In [1]: import numpy as np

In [2]: np.set_printoptions(precision=1, suppress=True, linewidth=100, sign=" ")

In [3]: rng = np.random.default_rng(25)

In [4]: feats = rng.normal(size=(33, 6)) + 3 * np.array([-2, -3, -2, 1, 0, 1])

In [5]: print(feats.round(1) + 0)
[[ -5.6  -9.   -6.5   0.7   0.    3.9]
 [ -5.   -9.5  -3.8   4.9  -0.2   2.8]
 [ -5.   -9.3  -5.8   4.2   1.2   2.5]
 [ -6.5  -9.5  -6.    3.1  -0.4   3.8]
 [ -6.   -9.   -8.    1.6  -0.7   3.4]
 [ -6.9  -7.4  -5.9   3.3   0.1   3.5]
 [ -5.1  -9.6  -4.4   2.2   0.5   2.8]
 [ -6.2  -8.3  -5.8   4.6  -0.5   3.5]
 [ -5.4  -6.9  -4.4   3.7   1.7   3.8]
 [ -6.8  -8.7  -4.8   2.5   1.5   3.4]
 [ -6.6  -8.5  -7.6   2.3  -1.    3.5]
 [ -7.  -10.6  -5.7   2.5  -0.7   2.4]
 [ -5.   -8.8  -6.8   5.8   0.5   4.9]
 [ -4.9  -7.6  -6.9   2.4   0.6   2.9]
 [ -5.9  -7.9  -8.3   2.7   1.5   2.5]
 [ -6.   -8.6  -5.7   3.3  -0.9   3.3]
 [ -6.6  -7.4  -6.6   3.3  -0.2   4.1]
 [ -5.9  -8.3  -6.6   2.6  -0.9   2.8]
 [ -6.3 -10.1  -7.3   3.2  -0.2   2.3]
 [ -6.9 -10.1  -5.9   2.5  -0.6   2.4]
 [ -6.5  -9.3  -5.9   1.2  -0.3   1.8]
 [ -6.4  -7.8  -7.9   1.7  -0.5   0.7]
 [ -3.6  -9.6  -4.4   2.9   1.2   3.8]
 [ -6.3  -8.5  -6.7   2.5   1.5   2.1]
 [ -6.9  -6.4  -6.4   3.3   1.6   2.5]
 [ -6.6  -7.2  -6.    3.3  -0.3   3.5]
 [ -7.6  -8.8  -5.    4.   -0.5   3.6]
 [ -3.9  -8.9  -5.3   2.6  -1.7   3.7]
 [ -7.   -9.7  -5.9   3.   -0.1   4.1]
 [ -5.9  -9.   -7.1   3.9  -1.3   0.7]
 [ -6.8  -8.3  -5.7   4.3   0.4   3.4]
 [ -5.7  -9.6  -6.5   2.5   0.2   2.1]
 [ -6.4  -8.7  -6.1   2.7  -0.2   1.8]]

In [6]: G = np.cov(feats, rowvar=False)

In [7]: np.median(feats, axis=0)
Out[7]: array([-6.3, -8.8, -6. ,  2.9, -0.2,  3.3])

In [8]: print(np.corrcoef(feats.T))
[[ 1.  -0.1  0.2  0.1  0.1  0.1]
 [-0.1  1.  -0.2  0.1  0.3  0.1]
 [ 0.2 -0.2  1.   0.3  0.2  0.3]
 [ 0.1  0.1  0.3  1.   0.1  0.3]
 [ 0.1  0.3  0.2  0.1  1.   0.1]
 [ 0.1  0.1  0.3  0.3  0.1  1. ]]

In [9]: print(np.linalg.eigvalsh(G)[::-1])
[ 1.8  1.2  0.9  0.7  0.7  0.4]

In [10]: np.argsort(-feats.std(axis=0).round(6), kind="stable")
Out[10]: array([ 2,  3,  1,  5,  4,  0])

In [11]: Ac = feats - feats.mean(axis=0)

In [12]: U, s, vt = np.linalg.svd(Ac, full_matrices=False)

In [13]: (np.sign(U[:, 0]) == np.sign(U[0, 0])).astype(int)
Out[13]: 
array([ 1,  0,  0,  0,  1,  0,  0,  0,  0,  0,  1,  1,  0,  1,  1,  0,  0,  1,  1,  1,  1,  1,  0,
        1,  1,  0,  0,  0,  0,  1,  0,  1,  1])

In [14]: np.abs(vt[-1])
Out[14]: array([ 0.2,  0.6,  0.4,  0.1,  0.6,  0.3])

In [15]: print(np.abs(vt[0]).argmax())
2

In [16]: np.abs(U[:, 0]).argmax()
Out[16]: np.int64(21)

In [17]: F = np.load("sample3.npy")

In [18]: print(F)
[[ 10.2  11.   -5.    2.8  -4.1   2.    2.2]
 [ -2.1   6.    5.4   8.6   5.2   6.8  -2.7]
 [  2.4  16.1  -2.7  -1.9   6.3   6.1  -0.1]
 [  9.5  12.1 -12.2  -0.8  -4.8   7.    1.4]
 [  0.9  11.4   9.2   8.7   5.6  -0.3   1.6]
 [  3.3   9.4  -6.2   7.3  -3.5   7.5   2. ]
 [  8.    8.3   1.7   2.9   0.9   1.4  -1.2]
 [  1.5   5.5   3.5  10.9   0.1   4.4  -0.2]
 [  1.6  12.3   5.8  11.    1.6  -0.2   4.3]
 [  4.9  12.   -5.5   1.8   0.1   6.3   0.6]
 [ -7.7   6.9  11.   10.3  10.9   7.3  -3.4]]

In [19]: U, s, vt = np.linalg.svd(F)

In [20]: V = vt[:(s > 1e-8).sum()]

In [21]: x = F[10] + 3 * F[0] + rng.integers(2) * np.eye(7)[4]

In [22]: print(x)
[22.9 39.9 -4.1 18.8 -0.5 13.3  3.2]

In [23]: np.linalg.matrix_rank(np.vstack([F, x]))
Out[23]: np.int64(6)

In [24]: np.allclose(V.T @ V @ x, x)
Out[24]: False

In [25]: idx = rng.integers(0, 2, 5)

In [26]: m1 = np.array([[2, 1, 3, 0, 3],
    ...:     [3, 3, 0, 0, 3],
    ...:     [3, 3, 0, 2, 0],
    ...:     [2, 0, 0, 2, 3],
    ...:     [2, 0, 3, 0, 0]]) * (idx[:, None] == idx)

In [27]: m1
Out[27]: 
array([[ 2,  1,  0,  0,  3],
       [ 3,  3,  0,  0,  3],
       [ 0,  0,  0,  0,  0],
       [ 2,  0,  0,  2,  3],
       [ 2,  0,  0,  0,  0]])

In [28]: w1 = np.array([[3, -5, 0], [1, 0, -2], [4, -5, 2], [-3, 5, 4], [4, 2, 2]])

In [29]: c = np.array([2, 0, 1])

In [30]: act = np.maximum(m1 @ w1 + c, 0)

In [31]: act
Out[31]: 
array([[ 21,   0,   5],
       [ 26,   0,   1],
       [  2,   0,   1],
       [ 14,   6,  15],
       [  8,   0,   1]])

In [32]: basis = np.array([[6, -2], [-7, 6], [5, 7]])

In [33]: act @ basis
Out[33]: 
array([[151,  -7],
       [161, -45],
       [ 17,   3],
       [117, 113],
       [ 53,  -9]])

In [34]: w1 @ basis
Out[34]: 
array([[ 53, -36],
       [ -4, -16],
       [ 69, -24],
       [-33,  64],
       [ 20,  18]])

In [35]: hat = act @ np.linalg.solve(act.T @ act, act.T)

In [36]: print(np.diag(hat))
[ 0.9  1.   0.1  1.   0.1]

In [37]: hat @ act[:, 2]
Out[37]: array([  5.,   1.,   1.,  15.,   1.])

In [38]: hat.round(1) + 0
Out[38]: 
array([[ 0.9,  0. ,  0.2,  0. ,  0.2],
       [ 0. ,  1. , -0.1,  0. ,  0.2],
       [ 0.2, -0.1,  0.1,  0. ,  0. ],
       [ 0. ,  0. ,  0. ,  1. ,  0. ],
       [ 0.2,  0.2,  0. ,  0. ,  0.1]])

In [39]: print(np.linalg.matrix_rank(np.eye(5) - hat))
2

In [40]: J = np.array([[-0.1, -1.1, -1.5, 3.9, -0.8, -1.1, -0.7],
    ...:     [1.0, 0.1, -0.8, 4.8, 1.0, -0.4, -0.8]])

In [41]: t = np.radians(30)

In [42]: Rm = np.eye(7)

In [43]: Rm[3, 3] = Rm[4, 4] = np.cos(t)

In [44]: Rm[3, 4], Rm[4, 3] = -np.sin(t), np.sin(t)

In [45]: print(Rm)
[[ 1.   0.   0.   0.   0.   0.   0. ]
 [ 0.   1.   0.   0.   0.   0.   0. ]
 [ 0.   0.   1.   0.   0.   0.   0. ]
 [ 0.   0.   0.   0.9 -0.5  0.   0. ]
 [ 0.   0.   0.   0.5  0.9  0.   0. ]
 [ 0.   0.   0.   0.   0.   1.   0. ]
 [ 0.   0.   0.   0.   0.   0.   1. ]]

In [46]: Y = J @ Rm.T

In [47]: np.linalg.svd(J, compute_uv=False), np.linalg.svd(Y, compute_uv=False)
Out[47]: (array([ 6.6,  1.9]), array([ 6.6,  1.9]))

In [48]: Y
Out[48]: 
array([[-0.1, -1.1, -1.5,  3.8,  1.3, -1.1, -0.7],
       [ 1. ,  0.1, -0.8,  3.7,  3.3, -0.4, -0.8]])

In [49]: np.abs(Y - J).max(axis=0)
Out[49]: array([ 0. ,  0. ,  0. ,  1.1,  2.3,  0. ,  0. ])

In [50]: np.allclose(J @ J.T, Y @ Y.T)
Out[50]: True

In [51]: print(round(np.linalg.det(Rm), 1), np.round(np.trace(Rm), 1))
1.0 6.7
